% python3 -q
>>> import numpy as np
>>> from numpy import linalg as LA
>>> np.set_printoptions(suppress=True, linewidth=160)
>>> F = np.load("w.npy")
>>> print(F)
[[2.05 0.   2.   1.  ]
 [1.   3.05 3.   1.  ]
 [2.   1.   2.05 1.  ]
 [2.   0.   2.   1.05]]
>>> print(round(float(LA.norm(F[0], 1)), 2), round(float(LA.norm(F[0], np.inf)), 2))
5.05 2.05
>>> print(round(float(LA.norm(F[0] - F[1])), 2))
3.38
>>> print(F[0] @ F[1])
9.05
>>> print(LA.norm(F, axis=1).argmax())
1
>>> print(round(float(LA.norm(F, "nuc")), 2))
9.43
>>> print(np.round(LA.norm(F, 2), 2))
6.49
>>> print(round(float(LA.norm(F, 1)), 2), round(LA.norm(F, np.inf), 2))
9.05 8.05
>>> print(round(LA.norm(F) ** 2 / LA.norm(F, 2) ** 2, 2))
1.16
>>> proj = np.triu(np.array([[8, 5, 6, 4], [2, 9, 4, 0], [8, 6, 6, 2], [8, 4, 1, 9]]), 1) + np.eye(4)
>>> Y = proj @ F @ LA.inv(proj)
>>> print(np.round(proj @ F - F @ proj, 2))
[[ 25.  11.  23.   3.]
 [  8.  -1. -10.  -6.]
 [  4. -10. -12. -10.]
 [  0. -10. -12. -12.]]
>>> print(np.round(np.poly(Y), 2))
[ 1.   -8.2  13.22  3.74 -0.22]
>>> M = np.array([[20, 14, 19, 12],
...     [14, 20, 16, 10],
...     [19, 16, 23, 13],
...     [12, 10, 13, 15]])
>>> proj = np.triu(np.array([[5, -6, 4, -4], [-3, 1, -8, -6], [6, -7, -1, -3], [4, 9, 5, 1]]), 1) + np.eye(4)
>>> Y = proj @ M @ LA.inv(proj)
>>> print(proj @ M - M @ proj)
[[ -56.   24.  -24.  153.]
 [-224. -104. -158.   30.]
 [ -36.   84.   13.  196.]
 [   0.   72.   32.  147.]]
>>> print(LA.matrix_rank(Y))
4
>>> print(round(LA.det(Y), 2))
6240.0
>>> print(np.trace(Y), np.trace(M))
78.0 78
>>> vec = np.array([4, 9, 2, 3])
>>> target = F @ vec
>>> beta, lr = np.zeros(4), 1 / LA.norm(F, 2) ** 2
>>> for i in range(250):
...     beta -= lr * F.T @ (F @ beta - target)
...     if i % 50 == 0: print(i, round(LA.norm(F @ beta - target), 2))
... 
0 10.63
50 1.39
100 1.23
150 1.08
200 0.95
>>> print(round(LA.cond(F), 2))
161.71
>>> data = np.load("m.npy")
>>> print(data)
[[ -7   5  -6   1  -4   8   3]
 [  6  -3   5  -7   9   5   6]
 [  5  -8   2  -9   7   5  -2]
 [ -2   8   7   0   2  -9   7]
 [-13   8 -11   8 -13   3  -3]]
>>> print(round(float(np.trace(LA.pinv(data) @ data)), 2))
4.0
>>> U, sigma, Vh = LA.svd(data)
>>> print(sigma.round(2) + 0)
[32.76 18.25 12.13  3.89  0.  ]
>>> Y = U[:, :4] @ np.diag(sigma[:4]) @ Vh[:4]
>>> print(LA.matrix_rank(data, rtol=0.05))
4
>>> print(round(float(np.abs(data - Y).max()), 2))
0.0
>>> print(round(LA.norm(data - Y) / LA.norm(data), 2))
0.0
>>> Y = np.array([[-1, 1], [1, 1], [-2, 3], [-1, 0], [2, -1], [-1, -3], [-3, -3]])
>>> print(np.einsum("ij->j", data))
[-11  10  -3  -7   1  12  11]
>>> print(LA.matrix_rank(np.vstack([data, Y.T])))
6
>>> print(np.vstack([data, Y.T]).shape)
(7, 7)
>>> rk = LA.matrix_rank(data)
>>> print(rk)
4
>>> null = LA.svd(data)[2][rk:].T
>>> print(null.shape)
(7, 3)
>>> print([int(LA.matrix_rank(np.delete(data, i, axis=0))) for i in range(5)])
[4, 4, 3, 3, 4]
>>> mat = np.load("test17.npy")
>>> print(mat)
[[1.   0.5  0.25 0.12 0.06 0.03 0.02]
 [0.5  1.   0.5  0.25 0.12 0.06 0.03]
 [0.25 0.5  1.   0.5  0.25 0.12 0.06]
 [0.12 0.25 0.5  1.   0.5  0.25 0.12]
 [0.06 0.12 0.25 0.5  1.   0.5  0.25]
 [0.03 0.06 0.12 0.25 0.5  1.   0.5 ]
 [0.02 0.03 0.06 0.12 0.25 0.5  1.  ]]
>>> # equal to its transpose
>>> L = LA.cholesky(mat)
>>> print(np.round(np.diag(L) ** 2, 2))
[1.   0.75 0.75 0.75 0.75 0.75 0.75]
>>> print(np.round(L @ L.T, 2))
[[1.   0.5  0.25 0.12 0.06 0.03 0.02]
 [0.5  1.   0.5  0.25 0.12 0.06 0.03]
 [0.25 0.5  1.   0.5  0.25 0.12 0.06]
 [0.12 0.25 0.5  1.   0.5  0.25 0.12]
 [0.06 0.12 0.25 0.5  1.   0.5  0.25]
 [0.03 0.06 0.12 0.25 0.5  1.   0.5 ]
 [0.02 0.03 0.06 0.12 0.25 0.5  1.  ]]
>>> print(np.round(np.prod(np.diag(L)) ** 2, 2), round(LA.det(mat), 2))
0.18 0.18
>>> print(mat / np.sqrt(np.outer(np.diag(mat), np.diag(mat))))
[[1.   0.5  0.25 0.12 0.06 0.03 0.02]
 [0.5  1.   0.5  0.25 0.12 0.06 0.03]
 [0.25 0.5  1.   0.5  0.25 0.12 0.06]
 [0.12 0.25 0.5  1.   0.5  0.25 0.12]
 [0.06 0.12 0.25 0.5  1.   0.5  0.25]
 [0.03 0.06 0.12 0.25 0.5  1.   0.5 ]
 [0.02 0.03 0.06 0.12 0.25 0.5  1.  ]]
>>> r0 = np.array([-3, 1])
>>> print(np.correlate(data[4], data[0], "full"))
[ -39  -80   83 -109  155 -251  272 -208  210 -142  124  -36   21]
>>> print(np.array([np.convolve(row, r0, "same") for row in data]))
[[ 21 -22  23  -9  13 -28  -1]
 [-18  15 -18  26 -34  -6 -13]
 [-15  29 -14  29 -30  -8  11]
 [  6 -26 -13   7  -6  29 -30]
 [ 39 -37  41 -35  47 -22  12]]
>>> print(np.cross(data[4, :3], data[0, :3]))
[ 7 -1 -9]
>>> print(np.polyval(r0, data[4]))
[ 40 -23  34 -23  40  -8  10]
>>> t3 = np.stack([mat, 4 * mat, mat[::-1]])
>>> print(LA.matrix_rank(t3.reshape(3, -1)))
2
>>> print(np.round(LA.norm(t3, axis=(1, 2)), 2))
[ 3.28 13.12  3.28]
>>> print((t3 @ mat.T).shape)
(3, 7, 7)
>>> evals, evecs = LA.eigh(mat)
>>> vec = np.array([1, -2, 1, -2, 2, 1, 1])
>>> print(np.round(evecs * np.abs(evals) @ evecs.T, 2))
[[1.   0.5  0.25 0.12 0.06 0.03 0.02]
 [0.5  1.   0.5  0.25 0.12 0.06 0.03]
 [0.25 0.5  1.   0.5  0.25 0.12 0.06]
 [0.12 0.25 0.5  1.   0.5  0.25 0.12]
 [0.06 0.12 0.25 0.5  1.   0.5  0.25]
 [0.03 0.06 0.12 0.25 0.5  1.   0.5 ]
 [0.02 0.03 0.06 0.12 0.25 0.5  1.  ]]
>>> print(np.abs(mat).sum(axis=1).max(), round(np.abs(evals).max(), 2))
2.74 2.49
>>> A = np.loadtxt("dump.csv", delimiter=",")
>>> print(A)
[[ 0.  0.  0.  0.  0.]
 [-1. -1.  0.  0.  0.]
 [ 0.  0. -1.  0.  0.]
 [ 2. -1.  0.  0.  0.]
 [-1. -2.  0.  2. -2.]]
>>> # 2 blocks once reordered
>>> print(np.flatnonzero(LA.matrix_power((A != 0) + (A.T != 0) + np.eye(5), 5)[0]))
[0 1 3 4]
>>> print(np.round(LA.det(A.T), 2))
0.0
>>> print(np.round(LA.eigvals(A).sum().real, 2))
-4.0
>>> print(round(LA.det(A[::-1]), 2))
0.0
>>> print(np.round(LA.eigvals(A), 2))
[-2.  0. -1.  0. -1.]
>>> J = np.load("data.npy")
>>> print(J)
[[  8.    1.3   1.   -0.4   0.1]
 [  8.   -2.7  -0.5   0.1   0.6]
 [  3.    0.6  -0.6  -0.7  -1.9]
 [  9.    1.5  -0.2  -2.    1.6]
 [  4.    0.1   2.3   1.1   0.4]
 [  5.   -0.5   0.2  -0.7   0.1]
 [ -6.   -0.3  -0.4  -1.1   1.8]
 [-22.    0.5  -0.6  -1.   -1.2]
 [-11.    1.2   1.2   0.4  -0.8]]
>>> # column 0 dominates
>>> proj = J @ LA.solve(J.T @ J, J.T)
>>> print(LA.matrix_rank(np.eye(9) - proj))
4
>>> print(np.allclose(proj @ proj, proj))
True
>>> print(np.round(LA.eigvalsh(proj), 2) + 0)
[0. 0. 0. 0. 1. 1. 1. 1. 1.]
>>> print(np.round(proj @ J[:, 0], 2))
[  8.   8.   3.   9.   4.   5.  -6. -22. -11.]
>>> print(np.trace(proj))
5.0
>>> Y = np.c_[J[:, :4] @ np.array([[-1, -5, -1, 5], [-4, 3, -3, 5], [3, 4, -4, 5], [-1, 1, 3, 3]]), np.array([-3, 2, -2, 2, -2, 0, 0, -1, -3])]
>>> print(Y.round(2))
[[  -9.8  -32.5  -17.1   50.3   -3. ]
 [   1.2  -50.     2.4   24.3    2. ]
 [  -6.5  -16.3   -4.5   12.9   -2. ]
 [ -13.6  -43.3  -18.7   45.5    2. ]
 [   1.4   -9.4  -10.2   35.3   -2. ]
 [  -1.7  -26.4   -6.4   21.4    0. ]
 [   7.1   26.4    5.2  -36.8    0. ]
 [  19.2  108.1   19.9 -113.5   -1. ]
 [   9.4   63.8    3.8  -41.8   -3. ]]
>>> print(np.round(LA.norm(Y - J @ LA.lstsq(J, Y)[0], axis=0), 2) + 0)
[0.   0.   0.   0.   2.66]
>>> print(LA.matrix_rank(np.c_[J, Y]))
6
>>> print(LA.matrix_rank(Y))
5
>>> feats = np.load("x.npy")
>>> print(feats)
[[2 0 0 0]
 [1 0 0 0]
 [0 0 2 0]
 [0 0 1 0]]
>>> print(round(float(LA.norm(feats, 2) / LA.norm(feats)), 2))
0.71
>>> print(LA.matrix_rank(feats, rtol=0.1))
2
>>> print(LA.cond(feats) > 100)
True
>>> print(np.argsort(-LA.norm(feats, axis=0).round(6), kind="stable")[:3])
[0 2 1]
>>> print(np.round(LA.pinv(feats), 2))
[[0.4 0.2 0.  0. ]
 [0.  0.  0.  0. ]
 [0.  0.  0.4 0.2]
 [0.  0.  0.  0. ]]
>>> print(np.round(LA.svd(feats, compute_uv=False), 2))
[2.24 2.24 0.   0.  ]
>>> W0 = np.arange(66).reshape(11, 6) + 3
>>> print(W0)
[[ 3  4  5  6  7  8]
 [ 9 10 11 12 13 14]
 [15 16 17 18 19 20]
 [21 22 23 24 25 26]
 [27 28 29 30 31 32]
 [33 34 35 36 37 38]
 [39 40 41 42 43 44]
 [45 46 47 48 49 50]
 [51 52 53 54 55 56]
 [57 58 59 60 61 62]
 [63 64 65 66 67 68]]
>>> print(np.round(LA.svd(W0, compute_uv=False), 2) + 0)
[327.24   6.54   0.     0.     0.     0.  ]
>>> print(W0.shape)
(11, 6)
>>> print(LA.matrix_rank(W0))
2
>>> print(np.abs(W0).max())
68
>>> rk = LA.matrix_rank(W0)
>>> print(rk)
2
>>> null = LA.svd(W0)[2][rk:].T
>>> print(np.round(null @ null.T, 2))
[[ 0.48 -0.38 -0.24 -0.1   0.05  0.19]
 [-0.38  0.7  -0.21 -0.12 -0.04  0.05]
 [-0.24 -0.21  0.82 -0.15 -0.12 -0.1 ]
 [-0.1  -0.12 -0.15  0.82 -0.21 -0.24]
 [ 0.05 -0.04 -0.12 -0.21  0.7  -0.38]
 [ 0.19  0.05 -0.1  -0.24 -0.38  0.48]]
>>> print([int(LA.matrix_rank(W0[:i])) for i in range(1, len(W0) + 1)])
[1, 2, 2, 2, 2, 2, 2, 2, 2, 2, 2]
>>> print(np.allclose(W0 @ null, 0))
True
>>> print(LA.matrix_rank(W0.T @ W0), LA.matrix_rank(W0 @ W0.T))
2 2
>>> U, sigma, Vh = LA.svd(W0)
>>> print(np.argmax(sigma[:-1] / (sigma[1:] + 1e-6)) + 1)
2
>>> Y = U[:, :2] @ np.diag(sigma[:2]) @ Vh[:2]
>>> print(LA.matrix_rank(Y))
2
>>> print(round(LA.norm(W0 - Y, 2), 2), round(sigma[2], 2))
0.0 0.0
>>> print(Y.round(2))
[[ 3.  4.  5.  6.  7.  8.]
 [ 9. 10. 11. 12. 13. 14.]
 [15. 16. 17. 18. 19. 20.]
 [21. 22. 23. 24. 25. 26.]
 [27. 28. 29. 30. 31. 32.]
 [33. 34. 35. 36. 37. 38.]
 [39. 40. 41. 42. 43. 44.]
 [45. 46. 47. 48. 49. 50.]
 [51. 52. 53. 54. 55. 56.]
 [57. 58. 59. 60. 61. 62.]
 [63. 64. 65. 66. 67. 68.]]
>>> print(W0.reshape(2, -1))
[[ 3  4  5  6  7  8  9 10 11 12 13 14 15 16 17 18 19 20 21 22 23 24 25 26 27 28 29 30 31 32 33 34 35]
 [36 37 38 39 40 41 42 43 44 45 46 47 48 49 50 51 52 53 54 55 56 57 58 59 60 61 62 63 64 65 66 67 68]]
>>> print(W0.ravel(order="F"))
[ 3  9 15 21 27 33 39 45 51 57 63  4 10 16 22 28 34 40 46 52 58 64  5 11 17 23 29 35 41 47 53 59 65  6 12 18 24 30 36 42 48 54 60 66  7 13 19 25 31 37 43 49 55
 61 67  8 14 20 26 32 38 44 50 56 62 68]
>>> t3 = W0.reshape(11, 2, -1)
>>> print(t3[:, 0])
[[ 3  4  5]
 [ 9 10 11]
 [15 16 17]
 [21 22 23]
 [27 28 29]
 [33 34 35]
 [39 40 41]
 [45 46 47]
 [51 52 53]
 [57 58 59]
 [63 64 65]]
>>> print(t3.shape)
(11, 2, 3)
>>> print(t3.transpose(1, 0, 2))
[[[ 3  4  5]
  [ 9 10 11]
  [15 16 17]
  [21 22 23]
  [27 28 29]
  [33 34 35]
  [39 40 41]
  [45 46 47]
  [51 52 53]
  [57 58 59]
  [63 64 65]]

 [[ 6  7  8]
  [12 13 14]
  [18 19 20]
  [24 25 26]
  [30 31 32]
  [36 37 38]
  [42 43 44]
  [48 49 50]
  [54 55 56]
  [60 61 62]
  [66 67 68]]]
>>> print(np.einsum("ihd,jhd->hij", t3, t3).shape)
(2, 11, 11)
>>> print(np.swapaxes(t3, 1, 2)[7])
[[45 48]
 [46 49]
 [47 50]]
>>> print(t3.sum(axis=1))
[[  9  11  13]
 [ 21  23  25]
 [ 33  35  37]
 [ 45  47  49]
 [ 57  59  61]
 [ 69  71  73]
 [ 81  83  85]
 [ 93  95  97]
 [105 107 109]
 [117 119 121]
 [129 131 133]]
>>> Y = W0 / np.sqrt((W0 ** 2).mean(axis=1, keepdims=True))
>>> print(LA.matrix_rank(Y) == LA.matrix_rank(W0))
True
